>>> import numpy as np
>>> from numpy import linalg as LA
>>> np.set_printoptions(precision=3, suppress=True, linewidth=140)
>>> rnd = lambda a: np.round(a, 3) + 0
>>> J = np.load("run8.npy")
>>> print(J)
[[ 0.  0.  0.  0.  0.  1. -1. -2.]
 [ 0.  0.  0.  0.  0. -1.  2.  2.]
 [ 0.  0.  0.  0.  0.  3.  2.  3.]
 [ 0.  0.  0.  0.  0. -3.  2. -2.]
 [ 0.  0.  0.  0.  0.  0. -3. -2.]
 [ 1. -1.  3. -3.  0.  0.  0.  0.]
 [-1.  2.  2.  2. -3.  0.  0.  0.]
 [-2.  2.  3. -2. -2.  0.  0.  0.]]
>>> # symmetric
>>> ev, vecs = LA.eigh(J)
>>> rnd(LA.eigvalsh(J @ J))
array([ 0.   ,  0.   ,  3.463,  3.463, 23.69 , 23.69 , 39.847, 39.847])
>>> rnd(vecs.T @ J @ vecs)
array([[-6.312,  0.   ,  0.   ,  0.   ,  0.   ,  0.   ,  0.   ,  0.   ],
       [ 0.   , -4.867,  0.   ,  0.   ,  0.   ,  0.   ,  0.   ,  0.   ],
       [ 0.   ,  0.   , -1.861,  0.   ,  0.   ,  0.   ,  0.   ,  0.   ],
       [ 0.   ,  0.   ,  0.   ,  0.   ,  0.   ,  0.   ,  0.   ,  0.   ],
       [ 0.   ,  0.   ,  0.   ,  0.   ,  0.   ,  0.   ,  0.   ,  0.   ],
       [ 0.   ,  0.   ,  0.   ,  0.   ,  0.   ,  1.861,  0.   ,  0.   ],
       [ 0.   ,  0.   ,  0.   ,  0.   ,  0.   ,  0.   ,  4.867,  0.   ],
       [ 0.   ,  0.   ,  0.   ,  0.   ,  0.   ,  0.   ,  0.   ,  6.312]])
>>> print(rnd(vecs.T @ vecs))
[[1. 0. 0. 0. 0. 0. 0. 0.]
 [0. 1. 0. 0. 0. 0. 0. 0.]
 [0. 0. 1. 0. 0. 0. 0. 0.]
 [0. 0. 0. 1. 0. 0. 0. 0.]
 [0. 0. 0. 0. 1. 0. 0. 0.]
 [0. 0. 0. 0. 0. 1. 0. 0.]
 [0. 0. 0. 0. 0. 0. 1. 0.]
 [0. 0. 0. 0. 0. 0. 0. 1.]]
>>> rnd(LA.svd(J, compute_uv=False))
array([6.312, 6.312, 4.867, 4.867, 1.861, 1.861, 0.   , 0.   ])
>>> rnd(ev.sum()), np.trace(J)
(np.float64(0.0), np.float64(0.0))
>>> rnd(np.abs(vecs[:, -1]))
array([0.194, 0.255, 0.494, 0.165, 0.354, 0.242, 0.384, 0.542])
>>> left, sig, Vh = LA.svd(J)
>>> vecs = Vh[:(sig > 1e-8).sum()]
>>> rng = np.random.default_rng(670998)
>>> vec = J[5] + -2 * J[1] + rng.integers(2) * np.eye(8)[2]
>>> print(vec)
[ 1. -1.  3. -3.  0.  2. -4. -4.]
>>> rnd(LA.norm(vec - vecs.T @ vecs @ vec))
np.float64(0.0)
>>> left, sig, Vh = LA.svd(J)
>>> print(np.argmax(sig[:-1] / (sig[1:] + 1e-6)) + 1)
6
>>> M2 = left[:, :6] @ np.diag(sig[:6]) @ Vh[:6]
>>> print(LA.matrix_rank(M2))
6
>>> rnd(LA.norm(J - M2) / LA.norm(J))
np.float64(0.0)
>>> rnd(M2)
array([[ 0.,  0.,  0.,  0.,  0.,  1., -1., -2.],
       [ 0.,  0.,  0.,  0.,  0., -1.,  2.,  2.],
       [ 0.,  0.,  0.,  0.,  0.,  3.,  2.,  3.],
       [ 0.,  0.,  0.,  0.,  0., -3.,  2., -2.],
       [ 0.,  0.,  0.,  0.,  0.,  0., -3., -2.],
       [ 1., -1.,  3., -3.,  0.,  0.,  0.,  0.],
       [-1.,  2.,  2.,  2., -3.,  0.,  0.,  0.],
       [-2.,  2.,  3., -2., -2.,  0.,  0.,  0.]])
>>> print(LA.matrix_rank(J, rtol=0.05))
6
>>> rnd(np.abs(J - M2).max())
np.float64(0.0)
>>> r0 = np.array([0, -1, -2, 1, 0, -2])
>>> F = np.array([np.roll(r0, i) for i in range(6)])
>>> F
array([[ 0, -1, -2,  1,  0, -2],
       [-2,  0, -1, -2,  1,  0],
       [ 0, -2,  0, -1, -2,  1],
       [ 1,  0, -2,  0, -1, -2],
       [-2,  1,  0, -2,  0, -1],
       [-1, -2,  1,  0, -2,  0]])
>>> # null space of dimension 1
>>> r0, v = J[6], J[4]
>>> print(r0 @ r0)
22.0
>>> r0 @ v
np.float64(0.0)
>>> pr = (r0 @ v) / (r0 @ r0) * r0
>>> LA.matrix_rank(np.outer(r0, v))
np.int64(1)
>>> pr
array([-0.,  0.,  0.,  0., -0.,  0.,  0.,  0.])
>>> rnd(LA.norm(r0 + v) ** 2 + LA.norm(r0 - v) ** 2)
np.float64(70.0)
>>> print(F @ (-1.0) ** np.arange(6))
[0. 0. 0. 0. 0. 0.]
>>> (F @ F)[0]
array([ 5,  8, -3,  4,  6, -4])
>>> M2 = F / np.sqrt((F ** 2).mean(axis=1, keepdims=True))
>>> LA.matrix_rank(M2) == LA.matrix_rank(F)
np.True_
>>> print(rnd(M2[1]))
[-1.549  0.    -0.775 -1.549  0.775  0.   ]
>>> LA.matrix_rank(F - F.mean(axis=1, keepdims=True))
np.int64(4)
>>> M2 = F + rng.integers(-2, 3, (6, 5)) @ rng.integers(-2, 3, (5, 6))
>>> print(M2)
[[ 1 -2 -6  0 -5  4]
 [ 2  2 -4  0  1  5]
 [-5  0  0  2 -4  0]
 [-5 -1 -6  0 -2 -9]
 [ 0 -1 -8 -2 -2  1]
 [-2 -7  5 -5 -3 -2]]
>>> M2 - F
array([[ 1, -1, -4, -1, -5,  6],
       [ 4,  2, -3,  2,  0,  5],
       [-5,  2,  0,  3, -2, -1],
       [-6, -1, -4,  0, -1, -7],
       [ 2, -2, -8,  0, -2,  2],
       [-1, -5,  4, -5, -1, -2]])
>>> M2 = np.array([[3], [2]])
>>> X = np.block([[np.zeros((2, 2)), M2], [M2.T, np.zeros((1, 1))]])
>>> print(X)
[[0. 0. 3.]
 [0. 0. 2.]
 [3. 2. 0.]]
>>> # rows and columns are dependent
>>> t3 = np.stack([X, -1 * X, X[::-1]])
>>> t3.sum(axis=0)
array([[3., 2., 0.],
       [0., 0., 2.],
       [0., 0., 3.]])
>>> np.einsum("bij,cij->bc", t3, t3)
array([[ 26., -26.,   4.],
       [-26.,  26.,  -4.],
       [  4.,  -4.,  26.]])
>>> LA.matrix_rank(t3)
array([2, 2, 2])
>>> M2 = np.array([[2], [2], [1]])
>>> C = np.array([[-2, 2, -1, 2]])
>>> W0 = M2 @ C
>>> W0
array([[-4,  4, -2,  4],
       [-4,  4, -2,  4],
       [-2,  2, -1,  2]])
>>> left, sig, Vh = LA.svd(W0)
>>> vecs = Vh[:(sig > 1e-8).sum()]
>>> vec = W0[1] + 2 * W0[2] + rng.integers(2) * np.eye(4)[3]
>>> vec
array([-8.,  8., -4.,  8.])
>>> np.allclose(vecs.T @ vecs @ vec, vec)
True
>>> M2 = np.array([[1, 0, 1, 2, 2, 0, 0, 0, 0, 2],
...     [2, 2, 0, 2, 2, 2, 1, 2, 2, 0],
...     [1, 2, 1, 2, 0, 2, 2, 1, 2, 2],
...     [0, 0, 1, 0, 0, 2, 1, 0, 2, 2],
...     [2, 0, 2, 2, 1, 1, 1, 0, 2, 0],
...     [0, 1, 1, 2, 0, 0, 1, 1, 1, 1],
...     [0, 0, 0, 0, 1, 0, 1, 0, 0, 1],
...     [0, 1, 1, 0, 0, 0, 1, 0, 0, 0],
...     [1, 1, 2, 1, 2, 2, 0, 0, 1, 1],
...     [0, 1, 2, 0, 1, 2, 0, 1, 0, 1]])
>>> mat = np.triu(M2, 1)
>>> mat
array([[0, 0, 1, 2, 2, 0, 0, 0, 0, 2],
       [0, 0, 0, 2, 2, 2, 1, 2, 2, 0],
       [0, 0, 0, 2, 0, 2, 2, 1, 2, 2],
       [0, 0, 0, 0, 0, 2, 1, 0, 2, 2],
       [0, 0, 0, 0, 0, 1, 1, 0, 2, 0],
       [0, 0, 0, 0, 0, 0, 1, 1, 1, 1],
       [0, 0, 0, 0, 0, 0, 0, 0, 0, 1],
       [0, 0, 0, 0, 0, 0, 0, 0, 0, 0],
       [0, 0, 0, 0, 0, 0, 0, 0, 0, 1],
       [0, 0, 0, 0, 0, 0, 0, 0, 0, 0]])
>>> # rows and columns are dependent
>>> left, sig, Vh = LA.svd(mat)
>>> print(rnd(sig))
[7.402 3.473 2.952 1.469 1.181 0.928 0.164 0.    0.    0.   ]
>>> print(np.argmax(sig[:-1] / (sig[1:] + 1e-6)) + 1)
7
>>> M2 = left[:, :7] @ np.diag(sig[:7]) @ Vh[:7]
>>> print(LA.matrix_rank(mat, rtol=0.05))
6
>>> rnd(np.abs(mat - M2).max())
np.float64(0.0)
>>> rnd(M2)
array([[0., 0., 1., 2., 2., 0., 0., 0., 0., 2.],
       [0., 0., 0., 2., 2., 2., 1., 2., 2., 0.],
       [0., 0., 0., 2., 0., 2., 2., 1., 2., 2.],
       [0., 0., 0., 0., 0., 2., 1., 0., 2., 2.],
       [0., 0., 0., 0., 0., 1., 1., 0., 2., 0.],
       [0., 0., 0., 0., 0., 0., 1., 1., 1., 1.],
       [0., 0., 0., 0., 0., 0., 0., 0., 0., 1.],
       [0., 0., 0., 0., 0., 0., 0., 0., 0., 0.],
       [0., 0., 0., 0., 0., 0., 0., 0., 0., 1.],
       [0., 0., 0., 0., 0., 0., 0., 0., 0., 0.]])
>>> rank = LA.matrix_rank(mat)
>>> rank
np.int64(7)
>>> null = LA.svd(mat)[2][rank:].T
>>> print([int(LA.matrix_rank(mat[:i])) for i in range(1, len(mat) + 1)])
[1, 2, 3, 4, 5, 6, 7, 7, 7, 7]
>>> K = np.load("mat.npy")
>>> rnd(K)
array([[-0.664, -0.408, -0.23 , -0.141,  0.42 , -0.378],
       [ 0.547, -0.543,  0.447, -0.245,  0.213, -0.318],
       [ 0.234,  0.066, -0.201,  0.044,  0.799,  0.51 ],
       [ 0.117, -0.343, -0.503, -0.626, -0.321,  0.348],
       [ 0.195, -0.516, -0.391,  0.719, -0.158,  0.008],
       [-0.391, -0.388,  0.549,  0.095, -0.112,  0.612]])
>>> # columns are unit length and at right angles
>>> t3 = np.stack([K, -3 * K, K[::-1]])
>>> LA.matrix_rank(t3.reshape(3, -1))
np.int64(2)
>>> vec = np.array([-7, 4, 8, 1, -5, 3])
>>> [p for p in range(1, 25) if np.allclose(LA.matrix_power(K, p), np.eye(6))]
[]
>>> rnd(LA.inv(K))
array([[-0.664,  0.547,  0.234,  0.117,  0.195, -0.391],
       [-0.408, -0.543,  0.066, -0.343, -0.516, -0.388],
       [-0.23 ,  0.447, -0.201, -0.503, -0.391,  0.549],
       [-0.141, -0.245,  0.044, -0.626,  0.719,  0.095],
       [ 0.42 ,  0.213,  0.799, -0.321, -0.158, -0.112],
       [-0.378, -0.318,  0.51 ,  0.348,  0.008,  0.612]])
>>> rnd(np.sort(np.abs(np.degrees(np.angle(LA.eigvals(K))))))
array([  0.   ,  84.423,  84.423, 152.533, 152.533, 180.   ])
>>> 6 - LA.matrix_rank(K - np.eye(6), tol=1e-8)
np.int64(1)
>>> M2 = LA.inv(K)
>>> np.allclose(M2, K.T)
True
>>> print(rnd(LA.slogdet(K)[0]))
-1.0
>>> print(rnd(LA.det(K) * M2))
[[ 0.664 -0.547 -0.234 -0.117 -0.195  0.391]
 [ 0.408  0.543 -0.066  0.343  0.516  0.388]
 [ 0.23  -0.447  0.201  0.503  0.391 -0.549]
 [ 0.141  0.245 -0.044  0.626 -0.719 -0.095]
 [-0.42  -0.213 -0.799  0.321  0.158  0.112]
 [ 0.378  0.318 -0.51  -0.348 -0.008 -0.612]]
>>> rnd(LA.inv(M2))
array([[-0.664, -0.408, -0.23 , -0.141,  0.42 , -0.378],
       [ 0.547, -0.543,  0.447, -0.245,  0.213, -0.318],
       [ 0.234,  0.066, -0.201,  0.044,  0.799,  0.51 ],
       [ 0.117, -0.343, -0.503, -0.626, -0.321,  0.348],
       [ 0.195, -0.516, -0.391,  0.719, -0.158,  0.008],
       [-0.391, -0.388,  0.549,  0.095, -0.112,  0.612]])
>>> rnd(K @ M2)
array([[1., 0., 0., 0., 0., 0.],
       [0., 1., 0., 0., 0., 0.],
       [0., 0., 1., 0., 0., 0.],
       [0., 0., 0., 1., 0., 0.],
       [0., 0., 0., 0., 1., 0.],
       [0., 0., 0., 0., 0., 1.]])
>>> rnd(LA.cond(K))
np.float64(1.0)
>>> print(rnd(M2))
[[-0.664  0.547  0.234  0.117  0.195 -0.391]
 [-0.408 -0.543  0.066 -0.343 -0.516 -0.388]
 [-0.23   0.447 -0.201 -0.503 -0.391  0.549]
 [-0.141 -0.245  0.044 -0.626  0.719  0.095]
 [ 0.42   0.213  0.799 -0.321 -0.158 -0.112]
 [-0.378 -0.318  0.51   0.348  0.008  0.612]]
>>> np.allclose(K, K.T)
False
>>> rnd(np.abs(LA.eigvals(K)).max())
np.float64(1.0)
>>> rnd(K.T @ K)
array([[1., 0., 0., 0., 0., 0.],
       [0., 1., 0., 0., 0., 0.],
       [0., 0., 1., 0., 0., 0.],
       [0., 0., 0., 1., 0., 0.],
       [0., 0., 0., 0., 1., 0.],
       [0., 0., 0., 0., 0., 1.]])
>>> arr = np.load("arr.npy")
>>> print(arr)
[[  4   4   2   2   2   4  -2   8  -9]
 [  3   3   1   1   1   3  -3   7 -10]
 [  7   7   5   5   5   7   1  11  -6]
 [  4   4   2   2   2   4  -2   8  -9]]
>>> ang = np.radians(60)
>>> R = np.eye(9)
>>> R[0, 0] = R[2, 2] = np.cos(ang)
>>> R[0, 2], R[2, 0] = -np.sin(ang), np.sin(ang)
>>> rnd(R)
array([[ 0.5  ,  0.   , -0.866,  0.   ,  0.   ,  0.   ,  0.   ,  0.   ,  0.   ],
       [ 0.   ,  1.   ,  0.   ,  0.   ,  0.   ,  0.   ,  0.   ,  0.   ,  0.   ],
       [ 0.866,  0.   ,  0.5  ,  0.   ,  0.   ,  0.   ,  0.   ,  0.   ,  0.   ],
       [ 0.   ,  0.   ,  0.   ,  1.   ,  0.   ,  0.   ,  0.   ,  0.   ,  0.   ],
       [ 0.   ,  0.   ,  0.   ,  0.   ,  1.   ,  0.   ,  0.   ,  0.   ,  0.   ],
       [ 0.   ,  0.   ,  0.   ,  0.   ,  0.   ,  1.   ,  0.   ,  0.   ,  0.   ],
       [ 0.   ,  0.   ,  0.   ,  0.   ,  0.   ,  0.   ,  1.   ,  0.   ,  0.   ],
       [ 0.   ,  0.   ,  0.   ,  0.   ,  0.   ,  0.   ,  0.   ,  1.   ,  0.   ],
       [ 0.   ,  0.   ,  0.   ,  0.   ,  0.   ,  0.   ,  0.   ,  0.   ,  1.   ]])
>>> M2 = arr @ R.T
>>> rnd(LA.svd(arr, compute_uv=False)), rnd(LA.svd(M2, compute_uv=False))
(array([30.353,  8.044,  0.   ,  0.   ]), array([30.353,  8.044,  0.   ,  0.   ]))
>>> rnd(np.abs(M2 - arr).max(axis=0))
array([7.83 , 0.   , 3.562, 0.   , 0.   , 0.   , 0.   , 0.   , 0.   ])
>>> np.allclose(LA.norm(arr, axis=1), LA.norm(M2, axis=1))
True
